% ipython --no-banner

In [1]: import numpy as np

In [2]: import numpy.linalg as la

In [3]: np.set_printoptions(precision=4, suppress=True, linewidth=120)

In [4]: rnd = lambda a: np.round(a, 4) + 0

In [5]: data = np.array([[1, 0, 0], [-1, 1, 0], [-1, 0, 1]])

In [6]: other = data[0, 0] * data[1:] - np.outer(data[1:, 0], data[0])

In [7]: other
Out[7]: 
array([[0, 1, 0],
       [0, 0, 1]])

In [8]: la.matrix_rank(other), la.matrix_rank(data)
Out[8]: (np.int64(2), np.int64(3))

In [9]: other = np.array([[-4, -1], [-2, -4]])

In [10]: feats = np.kron(np.eye(2, dtype=int), other)

In [11]: feats
Out[11]: 
array([[-4, -1,  0,  0],
       [-2, -4,  0,  0],
       [ 0,  0, -4, -1],
       [ 0,  0, -2, -4]])

In [12]: proj = np.triu(np.array([[2, 0, 0, 1], [0, 1, 2, 2], [2, 0, 2, 0], [2, 0, 0, 1]]), 1) + np.eye(4)

In [13]: other = proj @ feats @ la.inv(proj)

In [14]: np.trace(other), np.trace(feats)
Out[14]: (np.float64(-16.0), np.int64(-16))

In [15]: rnd(la.det(other))
Out[15]: np.float64(196.0)

In [16]: proj @ feats - feats @ proj
Out[16]: 
array([[ 0.,  0.,  0.,  2.],
       [ 0.,  0., -4.,  0.],
       [ 0.,  0.,  0.,  0.],
       [ 0.,  0.,  0.,  0.]])

In [17]: rnd(la.det(feats))
Out[17]: np.float64(196.0)

In [18]: feats @ feats
Out[18]: 
array([[18,  8,  0,  0],
       [16, 18,  0,  0],
       [ 0,  0, 18,  8],
       [ 0,  0, 16, 18]])

In [19]: evals, V = la.eig(feats)

In [20]: rnd(evals)
Out[20]: array([-2.5858, -5.4142, -2.5858, -5.4142])

In [21]: rnd(np.sort(la.eigvals(feats.T)))
Out[21]: array([-5.4142, -5.4142, -2.5858, -2.5858])

In [22]: rnd(np.sort(la.eigvals(la.inv(feats))))
Out[22]: array([-0.3867, -0.3867, -0.1847, -0.1847])

In [23]: rnd(np.sort(la.eigvals(feats @ feats)))
Out[23]: array([ 6.6863,  6.6863, 29.3137, 29.3137])

In [24]: rnd(feats @ V[:, 0] - evals[0] * V[:, 0])
Out[24]: array([0., 0., 0., 0.])
